% python3 -q
>>> import numpy as np
>>> np.set_printoptions(precision=2, suppress=True, linewidth=160)
>>> data = np.loadtxt("mat.csv", delimiter=",")
>>> data
array([[-1.34, -0.46, -0.6 ,  0.17, -0.96],
       [-0.46, -1.22,  0.59, -0.75,  0.14],
       [-0.6 ,  0.59, -0.84, -0.04,  0.3 ],
       [ 0.17, -0.75, -0.04, -0.86,  0.25],
       [-0.96,  0.14,  0.3 ,  0.25,  0.26]])
>>> # symmetric
>>> round(np.linalg.eigvalsh(data).min(), 2)
np.float64(-2.0)
>>> [round(float(np.linalg.det(data[:i, :i])), 2) + 0 for i in range(1, 6)]
[-1.34, 1.43, 0.04, -0.76, 0.0]
>>> np.all(np.linalg.eigvalsh(data) > 0)
np.False_
>>> Y = data / np.sqrt((data ** 2).mean(axis=1, keepdims=True))
>>> np.linalg.norm(Y, axis=1)
array([2.24, 2.24, 2.24, 2.24, 2.24])
>>> vals, vecs = np.linalg.eigh(data)
>>> x0 = np.array([2, -3, -3, -3, -1])
>>> round(x0 @ data @ x0 / (x0 @ x0), 2), round(vals[0], 2), round(vals[-1], 2)
(np.float64(-0.51), np.float64(-2.0), np.float64(1.0))
>>> f, v = data[3], data[4]
>>> round(f @ f, 2)
np.float64(1.39)
>>> round(f @ v, 2)
np.float64(-0.43)
>>> p = (f @ v) / (f @ f) * f
>>> np.linalg.matrix_rank(np.outer(f, v))
np.int64(1)
>>> v - p
array([-0.91, -0.09,  0.28, -0.02,  0.33])
>>> A = np.loadtxt("data.csv", delimiter=",")
>>> A
array([[ 34.37,  48.24,   6.74, -58.66],
       [ 34.28,  48.12,   6.7 , -58.49],
       [ 33.94,  47.69,   6.57, -57.91],
       [ 24.51,  35.65,   2.88, -41.58],
       [ 23.62,  34.52,   2.55, -40.06],
       [ 21.71,  32.07,   1.87, -36.77],
       [ 18.73,  28.26,   0.87, -31.69],
       [ 16.71,  25.68,   0.24, -28.26],
       [  7.86,  14.16,  -1.89, -13.42],
       [  7.18,  13.25,  -1.98, -12.3 ],
       [  5.24,  10.58,  -2.14,  -9.11],
       [  4.72,   9.84,  -2.15,  -8.26],
       [  3.71,   8.37,  -2.12,  -6.61],
       [  3.19,   7.6 ,  -2.07,  -5.77],
       [  2.65,   6.74,  -1.98,  -4.89],
       [  2.59,   6.65,  -1.97,  -4.8 ],
       [  2.42,   6.37,  -1.93,  -4.51],
       [  2.12,   5.87,  -1.85,  -4.02],
       [  0.58,   2.65,  -0.99,  -1.39],
       [ -0.04,  -0.41,   0.13,   0.18],
       [ -0.06,  -0.58,   0.18,   0.25],
       [ -0.09,  -1.05,   0.31,   0.46],
       [ -0.51,  -5.8 ,   0.62,   3.03],
       [ -0.51,  -5.81,   0.62,   3.04],
       [ -0.96,  -8.64,   0.23,   5.02],
       [ -1.5 , -11.27,  -0.35,   7.06],
       [ -1.72, -12.19,  -0.58,   7.82],
       [ -1.93, -13.05,  -0.81,   8.54],
       [ -1.99, -13.28,  -0.88,   8.74],
       [ -2.45, -15.03,  -1.38,  10.25],
       [ -3.14, -17.47,  -2.15,  12.42],
       [ -3.48, -18.63,  -2.54,  13.49],
       [-13.42, -45.44, -13.19,  40.6 ],
       [-15.08, -49.41, -14.91,  44.86],
       [-16.35, -52.37, -16.22,  48.07],
       [-17.13, -54.19, -17.02,  50.04],
       [-17.32, -54.62, -17.21,  50.51],
       [-19.24, -59.01, -19.18,  55.33],
       [-20.86, -62.67, -20.83,  59.36],
       [-20.96, -62.9 , -20.93,  59.61],
       [-22.69, -66.75, -22.68,  63.9 ]])
>>> # null space of dimension 1
>>> round(float(np.linalg.norm(A, 2)), 2)
311.38
>>> np.round(np.linalg.norm(A[39] - A[36]), 2)
np.float64(13.36)
>>> round(np.linalg.norm(A, "nuc"), 2)
np.float64(370.35)
>>> cen = A - A.mean(axis=0)
>>> vecs = np.linalg.svd(cen)[2][:3]
>>> Y = cen - cen @ vecs.T @ vecs
>>> np.round(np.linalg.norm(Y) / np.linalg.norm(cen), 2)
np.float64(0.0)
>>> np.round(Y.std(axis=0), 2) + 0
array([0., 0., 0., 0.])
>>> (cen @ vecs.T).std(axis=0)
array([48.26,  4.12,  2.71])
>>> mat = np.load("a.npy")
>>> mat
array([[ 1,  0,  1,  0,  0,  2,  0,  0],
       [10,  3,  7,  0,  0,  0,  0,  0],
       [ 4,  0,  3,  0,  0,  0,  0,  0],
       [10,  3,  7,  0,  0,  0,  0,  0],
       [10,  3,  7,  0,  0,  0,  0,  0],
       [10,  3,  7,  0,  0,  0,  0,  0],
       [ 4,  0,  3,  0,  0,  0,  0,  0],
       [ 1,  0,  1,  0,  0,  2,  0,  0],
       [ 0,  0,  0,  0,  1,  4,  1,  1],
       [ 0,  0,  0,  0,  1,  4,  1,  1],
       [ 1,  0,  1,  0,  0,  2,  0,  0],
       [ 4,  0,  3,  0,  0,  0,  0,  0],
       [ 4,  0,  3,  0,  0,  0,  0,  0],
       [ 0,  0,  0,  3,  2,  6,  4,  3],
       [10,  3,  7,  0,  0,  0,  0,  0],
       [ 0,  0,  0,  6,  3,  8,  7,  5],
       [10,  3,  7,  0,  0,  0,  0,  0],
       [ 4,  0,  3,  0,  0,  0,  0,  0],
       [ 7,  1,  5,  0,  0,  0,  0,  0],
       [10,  3,  7,  0,  0,  0,  0,  0],
       [ 7,  1,  5,  0,  0,  0,  0,  0],
       [ 0,  0,  0,  6,  3,  8,  7,  5],
       [ 4,  0,  3,  0,  0,  0,  0,  0],
       [ 4,  0,  3,  0,  0,  0,  0,  0],
       [ 0,  0,  0,  0,  1,  4,  1,  1],
       [ 7,  1,  5,  0,  0,  0,  0,  0],
       [ 4,  0,  3,  0,  0,  0,  0,  0],
       [ 7,  1,  5,  0,  0,  0,  0,  0],
       [ 0,  0,  0,  0,  1,  4,  1,  1],
       [ 1,  0,  1,  0,  0,  2,  0,  0],
       [ 0,  0,  0,  6,  3,  8,  7,  5],
       [ 0,  0,  0,  3,  2,  6,  4,  3],
       [ 0,  0,  0,  0,  1,  4,  1,  1]])
>>> # rows and columns are dependent
>>> C2 = np.cov(mat, rowvar=False)
>>> np.argsort(-mat.std(axis=0).round(6), kind="stable")
array([0, 5, 2, 6, 3, 7, 1, 4])
>>> round(float(np.corrcoef(mat[:, 2], mat[:, 5])[0, 1]), 2)
-0.77
>>> np.round(np.linalg.eigvalsh(C2)[::-1], 2) + 0
array([33.68,  8.28,  0.68,  0.06,  0.01,  0.  ,  0.  ,  0.  ])
>>> F = np.loadtxt("case13.csv", delimiter=",")
>>> F
array([[ 0.8, -0.1, -0.6, -0.7,  1.9,  0.1,  0.1, -0.4,  0.1,  0.8],
       [ 1.3, -0.2, -1.2, -1.1,  0. , -1.1, -0.3,  0.6, -0.4,  0.8],
       [ 1. , -1.2, -1.5,  0. ,  0.5,  0.3, -1.2,  1.5, -0.2, -0.8],
       [ 1. ,  1.8,  1.2, -0.2, -0.5,  0. ,  0.6, -0.3,  0.5,  1.3],
       [ 1.3, -1.3,  0.9, -1.4, -0.6,  0.7, -0.6, -1.3, -0.6, -2.4],
       [-0.5,  0.7, -0.2, -0.3, -0.9, -0.8, -0.7, -0.5, -1.5,  1.5],
       [-2.4, -1.8,  1.2, -0.3, -1.5, -4.2,  2.7, -4.2, -0.3,  3.6],
       [-1.7,  0. ,  1.4,  0.2, -0.9,  1. , -1.2, -0.6,  1.5, -0.1],
       [ 0.6,  0.7,  0.7,  1.6,  0.5,  0.6,  0.1,  0.2,  0.6, -0.3],
       [-0.3,  0.6, -1.6,  1.1, -0.7,  0.7,  0. , -0.7, -0.2,  1.7],
       [ 1.2,  0.3,  0.1,  1.4, -2.4,  1.2, -0.5,  0.2, -0.7,  2. ],
       [-0.4, -2.1, -2.1,  1.1,  0.8,  1.8,  0.7, -0.9,  1.4, -0.2]])
>>> P = F @ np.linalg.solve(F.T @ F, F.T)
>>> np.round(np.trace(P), 2)
np.float64(10.0)
>>> P @ F[:, 8]
array([ 0.1, -0.4, -0.2,  0.5, -0.6, -1.5, -0.3,  1.5,  0.6, -0.2, -0.7,  1.4])
